$ python -q
>>> import numpy as np
>>> np.set_printoptions(precision=2, suppress=True, linewidth=160)
>>> W0 = np.load("mat.npy")
>>> W0
array([[-2, -1,  1, -2],
       [ 2,  0,  1, -2],
       [-2, -3,  0,  3],
       [ 0, -1, -2,  2]])
>>> round(float(np.linalg.norm(W0) ** 2 / np.linalg.norm(W0, 2) ** 2), 2)
1.54
>>> round(float(np.linalg.norm(W0, 2)), 2)
5.7
>>> np.linalg.norm(W0, axis=1)
array([3.16, 3.  , 4.69, 3.  ])
>>> np.round(np.linalg.norm(W0[2] - W0[3]), 2)
np.float64(3.61)
>>> round(np.linalg.norm(W0, "nuc"), 2)
np.float64(12.28)
>>> vec = np.array([-2, 2, 3, -3])
>>> y = W0 @ vec
>>> coef, lr = np.zeros(4), 1 / np.linalg.norm(W0, 2) ** 2
>>> for i in range(6):
...     coef -= lr * W0.T @ (W0 @ coef - y)
...     if i % 2 == 0: print(i, round(np.linalg.norm(W0 @ coef - y), 2))
... 
0 7.84
2 3.86
4 2.6
>>> np.round(np.linalg.cond(W0), 2)
np.float64(4.8)
>>> coef
array([-1.29,  0.94,  2.24, -3.53])
>>> proj = np.triu(np.array([[2, 0, 2, 2], [0, 2, 3, 2], [0, 0, 1, 1], [0, 3, 3, 3]]), 1) + np.eye(4)
>>> out = proj @ W0 @ np.linalg.inv(proj)
>>> np.trace(out), np.trace(W0)
(np.float64(0.0), np.int64(0))
>>> np.linalg.matrix_rank(out)
np.int64(4)
>>> proj @ W0 - W0 @ proj
array([[ -4.,  -8.,   3.,  15.],
       [ -6., -11.,  -8.,   8.],
       [  0.,  -1.,  11.,  12.],
       [  0.,   0.,   3.,   4.]])
>>> np.round(np.poly(out), 2) + 0
array([ 1.,  0.,  7., 23., 44.])
>>> np.einsum("ii->", W0)
np.int64(0)
>>> round(float(np.linalg.det(W0[::-1])), 2)
44.0
>>> np.einsum("ij,ji->", W0, W0)
np.int64(-14)
>>> np.kron(np.eye(2, dtype=int), W0)
array([[-2, -1,  1, -2,  0,  0,  0,  0],
       [ 2,  0,  1, -2,  0,  0,  0,  0],
       [-2, -3,  0,  3,  0,  0,  0,  0],
       [ 0, -1, -2,  2,  0,  0,  0,  0],
       [ 0,  0,  0,  0, -2, -1,  1, -2],
       [ 0,  0,  0,  0,  2,  0,  1, -2],
       [ 0,  0,  0,  0, -2, -3,  0,  3],
       [ 0,  0,  0,  0,  0, -1, -2,  2]])
>>> vec = np.array([1, -2, 2, 1])
>>> y = W0 @ vec
>>> y
array([0, 2, 7, 0])
>>> np.linalg.solve(W0, W0[:, 0])
array([ 1., -0.,  0., -0.])
>>> np.linalg.solve(W0, y)
array([ 1., -2.,  2.,  1.])
>>> np.linalg.solve(W0, 5 * y)
array([  5., -10.,  10.,   5.])
>>> np.linalg.solve(W0.T, W0[3])
array([-0., -0., -0.,  1.])
>>> m1 = np.array([[1.9, 1.2, 1.2, 0.4],
...     [0.2, -0.2, 1.6, -1.1],
...     [0.6, -1.6, -0.4, 1.0],
...     [0.4, -0.3, 0.1, 1.4]])
>>> f, g = m1[3], m1[2]
>>> f @ g
np.float64(2.08)
>>> p = (f @ g) / (f @ f) * f
>>> g - p
array([ 0.23, -1.32, -0.49, -0.31])
>>> np.linalg.matrix_rank(np.outer(f, g))
np.int64(1)
>>> round(float((g - p) @ f), 2)
-0.0
>>> round(np.linalg.norm(f + g) ** 2 + np.linalg.norm(f - g) ** 2, 2)
np.float64(12.6)
>>> rng = np.random.default_rng(21134)
>>> out = m1 + rng.integers(-2, 3, (4, 3)) @ rng.integers(-2, 3, (3, 4))
>>> out
array([[ 1.9,  7.2,  4.2,  2.4],
       [ 2.2, -5.2, -2.4, -4.1],
       [ 2.6,  3.4,  0.6, -1. ],
       [-1.6, -3.3,  0.1,  1.4]])
>>> np.abs(out - m1).sum(axis=1)
array([11., 14., 10.,  5.])
>>> vec = np.array([0, 5, 1, 5])
>>> y = m1 @ vec
>>> coef, lr = np.zeros(4), 1 / np.linalg.norm(m1, 2) ** 2
>>> for i in range(20):
...     coef -= lr * m1.T @ (m1 @ coef - y)
...     if i % 5 == 0: print(i, round(np.linalg.norm(m1 @ coef - y), 2))
... 
0 5.95
5 1.91
10 1.37
15 1.07
>>> coef
array([0.89, 4.82, 0.21, 4.25])
>>> lab = rng.permutation(4)
>>> lab
array([3, 1, 0, 2])
>>> out = m1[lab][:, lab]
>>> np.allclose(out, m1)
False
>>> np.sort(np.abs(np.linalg.eigvals(out)))
array([1.15, 1.53, 1.53, 2.5 ])
>>> A = np.load("sample3.npy")
>>> A
array([[  3.,  -4.,   4.,   0.],
       [ -4.,  18., -16.,   0.],
       [  4., -16.,  18.,   0.],
       [  0.,   0.,   0.,   2.]])
>>> [round(float(x), 2) for x in np.linalg.svd(A, compute_uv=False)[:3]]
[35.0, 2.0, 2.0]
>>> round(np.log10(np.linalg.cond(A)))
1
>>> np.round(np.linalg.norm(A, 2) / np.linalg.norm(A), 2)
np.float64(1.0)
>>> np.linalg.cond(A) > 100
np.False_
>>> out = np.linalg.inv(A)
>>> np.linalg.det(A) * out
array([[136.,  16., -16.,  -0.],
       [ 16.,  76.,  64.,   0.],
       [-16.,  64.,  76.,   0.],
       [  0.,   0.,   0., 140.]])
>>> out
array([[ 0.49,  0.06, -0.06, -0.  ],
       [ 0.06,  0.27,  0.23,  0.  ],
       [-0.06,  0.23,  0.27,  0.  ],
       [ 0.  ,  0.  ,  0.  ,  0.5 ]])
>>> Q = out.astype(float).copy()
>>> for j in range(4):
...     Q[:, j] -= Q[:, :j] @ (Q[:, :j].T @ Q[:, j])
...     Q[:, j] /= np.linalg.norm(Q[:, j])
... 
>>> np.round(Q.T @ out, 2) + 0
array([[ 0.49,  0.06, -0.06,  0.  ],
       [ 0.  ,  0.35,  0.35,  0.  ],
       [ 0.  ,  0.  ,  0.04,  0.  ],
       [ 0.  ,  0.  ,  0.  ,  0.5 ]])
>>> Q
array([[ 0.99, -0.01,  0.16, -0.  ],
       [ 0.12,  0.75, -0.66,  0.  ],
       [-0.12,  0.67,  0.74,  0.  ],
       [ 0.  ,  0.  ,  0.  ,  1.  ]])
>>> evals, V = np.linalg.eigh(A)
>>> np.linalg.eigvalsh(A @ A)
array([   4.,    4.,    4., 1225.])
>>> np.linalg.svd(A, compute_uv=False)
array([35.,  2.,  2.,  2.])
>>> np.abs(V[:, -1]).round(6).argmax()
np.int64(1)
>>> np.linalg.eigvalsh(A + 4 * np.eye(4))
array([ 6.,  6.,  6., 39.])
>>> V @ np.diag(evals) @ V.T
array([[  3.,  -4.,   4.,   0.],
       [ -4.,  18., -16.,   0.],
       [  4., -16.,  18.,   0.],
       [  0.,   0.,   0.,   2.]])
>>> (evals > 1e-8).sum(), (evals < -1e-8).sum()
(np.int64(4), np.int64(0))
>>> lab = rng.permutation(4)
>>> lab
array([0, 2, 3, 1])
>>> out = W0[lab][:, lab]
>>> np.allclose(out, W0)
False
>>> np.diag(out)
array([-2,  0,  2,  0])
>>> round(float(np.linalg.det(out)), 2), round(float(np.linalg.det(W0[lab])), 2)
(44.0, 44.0)
>>> feats = np.loadtxt("case14.csv", delimiter=",")
>>> feats
array([[  0.78,  -0.74,  -0.22,  -0.68,  -0.52],
       [ -2.64,   2.67,   0.56,   2.78,   2.11],
       [ -2.4 ,   2.34,   0.46,   2.43,   2.  ],
       [  4.11,  -4.11,  -0.81,  -4.12,  -3.22],
       [ -1.28,   1.41,   0.26,   1.39,   1.09],
       [ -1.57,   1.6 ,   0.27,   1.49,   1.27],
       [ -0.27,   0.24,   0.08,   0.28,   0.26],
       [  5.95,  -5.94,  -1.18,  -5.89,  -4.76],
       [ -5.33,   5.4 ,   1.11,   5.34,   4.34],
       [ -1.34,   1.34,   0.2 ,   1.34,   1.06],
       [  2.08,  -2.18,  -0.46,  -2.2 ,  -1.85],
       [ -3.35,   3.43,   0.75,   3.32,   2.63],
       [  3.74,  -3.92,  -0.73,  -3.78,  -3.09],
       [  3.82,  -3.82,  -0.87,  -3.83,  -3.1 ],
       [-15.13,  15.08,   3.02,  15.11,  12.  ],
       [  9.38,  -9.44,  -1.89,  -9.28,  -7.46],
       [ -1.14,   1.  ,   0.24,   1.21,   0.88],
       [  2.46,  -2.57,  -0.51,  -2.47,  -2.03],
       [  6.3 ,  -6.14,  -1.3 ,  -6.2 ,  -4.91],
       [  1.49,  -1.38,  -0.35,  -1.41,  -1.21],
       [  1.53,  -1.52,  -0.42,  -1.58,  -1.15]])
>>> vec = np.array([-2, -3, -3, -4, -4])
>>> y = feats @ vec
>>> np.round(np.linalg.pinv(feats) @ feats, 2) + 0
array([[1., 0., 0., 0., 0.],
       [0., 1., 0., 0., 0.],
       [0., 0., 1., 0., 0.],
       [0., 0., 0., 1., 0.],
       [0., 0., 0., 0., 1.]])
>>> np.linalg.solve(feats.T @ feats, feats.T @ y)
array([-2., -3., -3., -4., -4.])
>>> np.linalg.lstsq(feats, y)[0]
array([-2., -3., -3., -4., -4.])
>>> y = y + 0.3 * rng.normal(size=21)
>>> y
array([   5.84,  -23.25,  -21.64,   35.59,  -12.49,  -13.6 ,   -2.37,   52.13,  -47.67,  -11.46,   19.91,  -29.53,   34.11,   33.94, -132.65,   81.8 ,   -9.75,
         22.02,   53.77,   12.37,   13.36])
>>> coef, *_ = np.linalg.lstsq(feats, y)
>>> coef
array([-1.8 , -2.85, -0.26, -3.51, -5.23])
>>> coef.round()
array([-2., -3., -0., -4., -5.])
>>> np.round(feats.T @ (y - feats @ coef), 2) + 0
array([0., 0., 0., 0., 0.])
>>> data = np.load("out0.npy")
>>> data
array([[ 2., -3.,  0.,  0.],
       [-3.,  1., -3.,  0.],
       [ 0., -3.,  0., -3.],
       [ 0.,  0., -3.,  0.]])
>>> out = np.array([[0, -2], [2, 0]])
>>> cent = np.kron(out, data)
>>> np.round(np.linalg.norm(cent, 2), 2), round(np.linalg.norm(out, 2) * np.linalg.norm(data, 2), 2)
(np.float64(11.33), np.float64(11.33))
>>> cent
array([[ 0., -0.,  0.,  0., -4.,  6., -0., -0.],
       [-0.,  0., -0.,  0.,  6., -2.,  6., -0.],
       [ 0., -0.,  0., -0., -0.,  6., -0.,  6.],
       [ 0.,  0., -0.,  0., -0., -0.,  6., -0.],
       [ 4., -6.,  0.,  0.,  0., -0.,  0.,  0.],
       [-6.,  2., -6.,  0., -0.,  0., -0.,  0.],
       [ 0., -6.,  0., -6.,  0., -0.,  0., -0.],
       [ 0.,  0., -6.,  0.,  0.,  0., -0.,  0.]])
